% python3 -q
>>> import numpy as np
>>> np.set_printoptions(precision=3, suppress=True, linewidth=140)
>>> rd = lambda a: np.round(a, 3) + 0
>>> A = np.load("sample1.npy")
>>> A
array([[ 0.69,  0.36,  0.27, -0.27, -0.33,  0.24,  0.15, -0.12, -0.09, -0.06, -0.27,  0.27,  0.3 , -0.66],
       [-4.6 , -2.4 , -1.8 ,  1.8 ,  2.2 , -1.6 , -1.  ,  0.8 ,  0.6 ,  0.4 ,  1.8 , -1.8 , -2.  ,  4.4 ],
       [-0.69, -0.36, -0.27,  0.27,  0.33, -0.24, -0.15,  0.12,  0.09,  0.06,  0.27, -0.27, -0.3 ,  0.66],
       [-1.38, -0.72, -0.54,  0.54,  0.66, -0.48, -0.3 ,  0.24,  0.18,  0.12,  0.54, -0.54, -0.6 ,  1.32],
       [-0.69, -0.36, -0.27,  0.27,  0.33, -0.24, -0.15,  0.12,  0.09,  0.06,  0.27, -0.27, -0.3 ,  0.66],
       [-1.84, -0.96, -0.72,  0.72,  0.88, -0.64, -0.4 ,  0.32,  0.24,  0.16,  0.72, -0.72, -0.8 ,  1.76],
       [ 1.38,  0.72,  0.54, -0.54, -0.66,  0.48,  0.3 , -0.24, -0.18, -0.12, -0.54,  0.54,  0.6 , -1.32],
       [-2.53, -1.32, -0.99,  0.99,  1.21, -0.88, -0.55,  0.44,  0.33,  0.22,  0.99, -0.99, -1.1 ,  2.42],
       [-6.9 , -3.6 , -2.7 ,  2.7 ,  3.3 , -2.4 , -1.5 ,  1.2 ,  0.9 ,  0.6 ,  2.7 , -2.7 , -3.  ,  6.6 ],
       [ 1.38,  0.72,  0.54, -0.54, -0.66,  0.48,  0.3 , -0.24, -0.18, -0.12, -0.54,  0.54,  0.6 , -1.32],
       [-2.07, -1.08, -0.81,  0.81,  0.99, -0.72, -0.45,  0.36,  0.27,  0.18,  0.81, -0.81, -0.9 ,  1.98],
       [ 0.69,  0.36,  0.27, -0.27, -0.33,  0.24,  0.15, -0.12, -0.09, -0.06, -0.27,  0.27,  0.3 , -0.66],
       [-2.07, -1.08, -0.81,  0.81,  0.99, -0.72, -0.45,  0.36,  0.27,  0.18,  0.81, -0.81, -0.9 ,  1.98]])
>>> t3 = A.reshape(13, 2, -1)
>>> np.einsum("ihd,jhd->hij", t3, t3).shape
(2, 13, 13)
>>> t3.shape
(13, 2, 7)
>>> t3[:, 0]
array([[ 0.69,  0.36,  0.27, -0.27, -0.33,  0.24,  0.15],
       [-4.6 , -2.4 , -1.8 ,  1.8 ,  2.2 , -1.6 , -1.  ],
       [-0.69, -0.36, -0.27,  0.27,  0.33, -0.24, -0.15],
       [-1.38, -0.72, -0.54,  0.54,  0.66, -0.48, -0.3 ],
       [-0.69, -0.36, -0.27,  0.27,  0.33, -0.24, -0.15],
       [-1.84, -0.96, -0.72,  0.72,  0.88, -0.64, -0.4 ],
       [ 1.38,  0.72,  0.54, -0.54, -0.66,  0.48,  0.3 ],
       [-2.53, -1.32, -0.99,  0.99,  1.21, -0.88, -0.55],
       [-6.9 , -3.6 , -2.7 ,  2.7 ,  3.3 , -2.4 , -1.5 ],
       [ 1.38,  0.72,  0.54, -0.54, -0.66,  0.48,  0.3 ],
       [-2.07, -1.08, -0.81,  0.81,  0.99, -0.72, -0.45],
       [ 0.69,  0.36,  0.27, -0.27, -0.33,  0.24,  0.15],
       [-2.07, -1.08, -0.81,  0.81,  0.99, -0.72, -0.45]])
>>> np.swapaxes(t3, 1, 2)[12]
array([[-2.07,  0.36],
       [-1.08,  0.27],
       [-0.81,  0.18],
       [ 0.81,  0.81],
       [ 0.99, -0.81],
       [-0.72, -0.9 ],
       [-0.45,  1.98]])
